$ python -q
>>> import numpy as np
>>> np.set_printoptions(precision=2, suppress=True, linewidth=100)
>>> rnd = lambda a: np.round(a, 2) + 0
>>> M = np.load("data.npy")
>>> print(M)
[[ 1 -1  1 -1  1 -1  1 -1]
 [ 1 -1 -1  1  1 -1 -1  1]
 [ 1 -1  1 -1 -1  1 -1  1]
 [ 1  1  1  1  1  1  1  1]]
>>> U, sigma = np.linalg.svd(M)
Traceback (most recent call last):
  File "<python-input-5>", line 1, in <module>
    U, sigma = np.linalg.svd(M)
    ^^^^^^^^
ValueError: too many values to unpack (expected 2)
>>> U, sigma, VT = np.linalg.svd(M, full_matrices=False)
>>> print(rnd(sigma / sigma[0]))
[1. 1. 1. 1.]
>>> print(rnd(VT @ VT.T))
[[1. 0. 0. 0.]
 [0. 1. 0. 0.]
 [0. 0. 1. 0.]
 [0. 0. 0. 1.]]
>>> print(rnd(np.sqrt((sigma ** 2).sum())), rnd(np.linalg.norm(M)))
5.66 5.66
>>> print(rnd(np.cumsum(sigma ** 2) / np.sum(sigma ** 2)))
[0.25 0.5  0.75 1.  ]
>>> x0 = np.array([-5, 6, 3, -4, -9, -4, 3, 7])
>>> h1 = np.maximum(M @ x0, 0)
>>> print(M.T @ h1)
[ 5 -5  5 -5 -5  5 -5  5]
>>> print(h1)
[0 0 5 0]
>>> print(rnd(np.tanh(M @ x0)))
[-1. -1.  1. -1.]
>>> u = np.array([-1, -1])
>>> print(np.polyval(u, M[1]))
[-2  0  0 -2 -2  0  0 -2]
>>> print(np.array([np.convolve(row, u, "same") for row in M]))
[[-1  0  0  0  0  0  0  0]
 [-1  0  2  0 -2  0  2  0]
 [-1  0  0  0  2  0  0  0]
 [-1 -2 -2 -2 -2 -2 -2 -2]]
>>> rng = np.random.default_rng(8235)
>>> A2 = M + rng.integers(-2, 3, (4, 1)) @ rng.integers(-2, 3, (1, 8))
>>> print(A2)
[[ 1 -1  1 -1  1 -1  1 -1]
 [ 1 -3  0  3  0  0 -1  3]
 [ 1 -3  2  1 -2  2 -1  3]
 [ 1  5 -1 -3  3 -1  1 -3]]
>>> print(A2 - M)
[[ 0  0  0  0  0  0  0  0]
 [ 0 -2  1  2 -1  1  0  2]
 [ 0 -2  1  2 -1  1  0  2]
 [ 0  4 -2 -4  2 -2  0 -4]]
>>> print(np.abs(A2 - M).sum(axis=1))
[ 0  9  9 18]
>>> print(rnd(np.linalg.svd(A2 - M, compute_uv=False)))
[9.49 0.   0.   0.  ]
>>> print(rnd(np.linalg.norm(M)))
5.66
>>> print(np.unravel_index(np.abs(M).argmax(), M.shape))
(np.int64(0), np.int64(0))
>>> print(np.abs(M).max())
1
>>> print(M.sum(axis=0))
[ 4 -2  2  0  2  0  0  2]
>>> X = 0.7 ** np.abs(np.subtract.outer(np.arange(3), np.arange(3)))
>>> print(rnd(X))
[[1.   0.7  0.49]
 [0.7  1.   0.7 ]
 [0.49 0.7  1.  ]]
>>> x0 = np.ones(3)
>>> for _ in range(5):
...     x0 = X @ x0
...     x0 /= np.linalg.norm(x0)
...     print(round(x0 @ X @ x0, 2))
... 
2.26
2.26
2.26
2.26
2.26
>>> print(rnd(x0))
[0.56 0.62 0.56]
>>> print(rnd(np.linalg.norm(X, 2)))
2.26
>>> print(np.linalg.norm(X, axis=1).argmax())
1
>>> print(rnd(np.linalg.norm(X) ** 2 / np.linalg.norm(X, 2) ** 2))
1.06
>>> print(rnd(np.linalg.norm(X[2] - X[1])))
0.47
>>> print(rnd(np.linalg.norm(X[2], 1)), rnd(np.linalg.norm(X[2], np.inf)))
2.19 1.0
>>> w, V = np.linalg.eig(X)
>>> print(rnd(np.prod(w)))
0.26
>>> print(rnd(np.sort(np.linalg.eigvals(X.T))))
[0.23 0.51 2.26]
>>> print(rnd(X @ V[:, 0] - w[0] * V[:, 0]))
[0. 0. 0.]
>>> w, V = np.linalg.eigh(X)
>>> print(rnd(V @ np.diag(w) @ V.T))
[[1.   0.7  0.49]
 [0.7  1.   0.7 ]
 [0.49 0.7  1.  ]]
>>> print(rnd(np.linalg.eigvalsh(X @ X)))
[0.05 0.26 5.13]
>>> print(np.unique(w.round(6) + 0, return_counts=True)[1])
[1 1 1]
>>> print(rnd(V.T @ V))
[[1. 0. 0.]
 [0. 1. 0.]
 [0. 0. 1.]]
>>> print((w > 1e-8).sum(), (w < -1e-8).sum())
3 0
>>> feats = np.loadtxt("run5.csv", delimiter=",")
>>> print(feats)
[[ 0.  1.  0.]
 [ 2.  0. -1.]
 [-1.  2. -2.]
 [ 0.  1.  0.]]
>>> U, sigma, VT = np.linalg.svd(feats, full_matrices=False)
>>> print(rnd(VT @ VT.T))
[[1. 0. 0.]
 [0. 1. 0.]
 [0. 0. 1.]]
>>> print(rnd(U.T @ U))
[[1. 0. 0.]
 [0. 1. 0.]
 [0. 0. 1.]]
>>> x0 = np.array([0, 8, -3])
>>> y = feats @ x0
>>> print(rnd(np.linalg.lstsq(feats, y)[0]))
[ 0.  8. -3.]
>>> try:
...     np.linalg.solve(feats, y)
... except np.linalg.LinAlgError as e:
...     print(e)
... 
Last 2 dimensions of the array must be square
>>> print(rnd(np.linalg.pinv(feats) @ feats))
[[1. 0. 0.]
 [0. 1. 0.]
 [0. 0. 1.]]
>>> print(y)
[ 8.  3. 22.  8.]
>>> y = y + 0.02 * rng.normal(size=4)
>>> print(rnd(y))
[ 8.01  2.99 22.01  8.04]
>>> b, *_ = np.linalg.lstsq(feats, y)
>>> print([round(float(np.linalg.norm(np.linalg.solve(feats.T @ feats + lam * np.eye(3), feats.T @ y))), 2) for lam in (0, 1, 10, 100)])
[8.56, 7.34, 3.92, 0.71]
>>> print(rnd(b))
[ 0.    8.02 -2.98]
>>> print(rnd(np.linalg.norm(y - feats @ b)))
0.02
>>> J = np.load("test12.npy")
>>> print(J)
[[ 0  0  0]
 [ 0  0  9]
 [ 0 -9  0]]
>>> print(np.argsort(-np.linalg.norm(J, axis=0).round(6), kind="stable")[:3])
[1 2 0]
>>> print(np.linalg.matrix_rank(J, rtol=0.1))
2
>>> print([round(float(x), 2) for x in np.linalg.svd(J, compute_uv=False)[:3]])
[9.0, 9.0, 0.0]
>>> U, sigma, VT = np.linalg.svd(J)
>>> V = VT[:(sigma > 1e-8).sum()]
>>> x0 = J[0] + -2 * J[2] + rng.integers(2) * np.eye(3)[2]
>>> print(x0)
[ 0. 18.  1.]
>>> print(np.allclose(V.T @ V @ x0, x0))
True
>>> print(rnd(np.linalg.norm(J, axis=0)))
[0. 9. 9.]
>>> print(J[:, 2] @ J[:, 0])
0
>>> m1 = np.load("sample18.npy")
>>> print(m1)
[[0 2 0 0 0 0]
 [2 3 0 0 0 0]
 [5 4 0 0 0 0]
 [0 0 0 2 0 0]
 [0 0 2 3 0 0]
 [0 0 5 4 0 0]
 [0 0 0 0 0 2]
 [0 0 0 0 2 3]
 [0 0 0 0 5 4]]
>>> theta = np.radians(135)
>>> R = np.eye(6)
>>> R[0, 0] = R[2, 2] = np.cos(theta)
>>> R[0, 2], R[2, 0] = -np.sin(theta), np.sin(theta)
>>> print(rnd(R))
[[-0.71  0.   -0.71  0.    0.    0.  ]
 [ 0.    1.    0.    0.    0.    0.  ]
 [ 0.71  0.   -0.71  0.    0.    0.  ]
 [ 0.    0.    0.    1.    0.    0.  ]
 [ 0.    0.    0.    0.    1.    0.  ]
 [ 0.    0.    0.    0.    0.    1.  ]]
>>> A2 = m1 @ R.T
>>> print(np.allclose(m1 @ m1.T, A2 @ A2.T))
True
>>> print(rnd(np.linalg.svd(m1, compute_uv=False)), rnd(np.linalg.svd(A2, compute_uv=False)))
[7.42 7.42 7.42 1.73 1.73 1.73] [7.42 7.42 7.42 1.73 1.73 1.73]
>>> print(rnd(np.linalg.det(R)), rnd(np.trace(R)))
1.0 2.59
>>> u = np.array([7, 4])
>>> print(np.array([np.convolve(row, u, "same") for row in m1]))
[[ 0 14  8  0  0  0]
 [14 29 12  0  0  0]
 [35 48 16  0  0  0]
 [ 0  0  0 14  8  0]
 [ 0  0 14 29 12  0]
 [ 0  0 35 48 16  0]
 [ 0  0  0  0  0 14]
 [ 0  0  0  0 14 29]
 [ 0  0  0  0 35 48]]
>>> print(np.convolve(m1[8], u))
[ 0  0  0  0 35 48 16]
>>> print(np.cross(m1[8, :3], m1[7, :3]))
[0 0 0]
>>> x0 = np.array([-1, 2, -3, 2, 3, -2])
>>> y = m1 @ x0
>>> b, lr = np.zeros(6), 1 / np.linalg.norm(m1, 2) ** 2
>>> for i in range(60):
...     b -= lr * m1.T @ (m1 @ b - y)
...     if i % 10 == 0: print(i, round(np.linalg.norm(m1 @ b - y), 2))
... 
0 8.89
10 5.08
20 2.9
30 1.65
40 0.94
50 0.54
>>> print(rnd(b))
[-0.95  1.95 -2.91  1.91  2.91 -1.91]
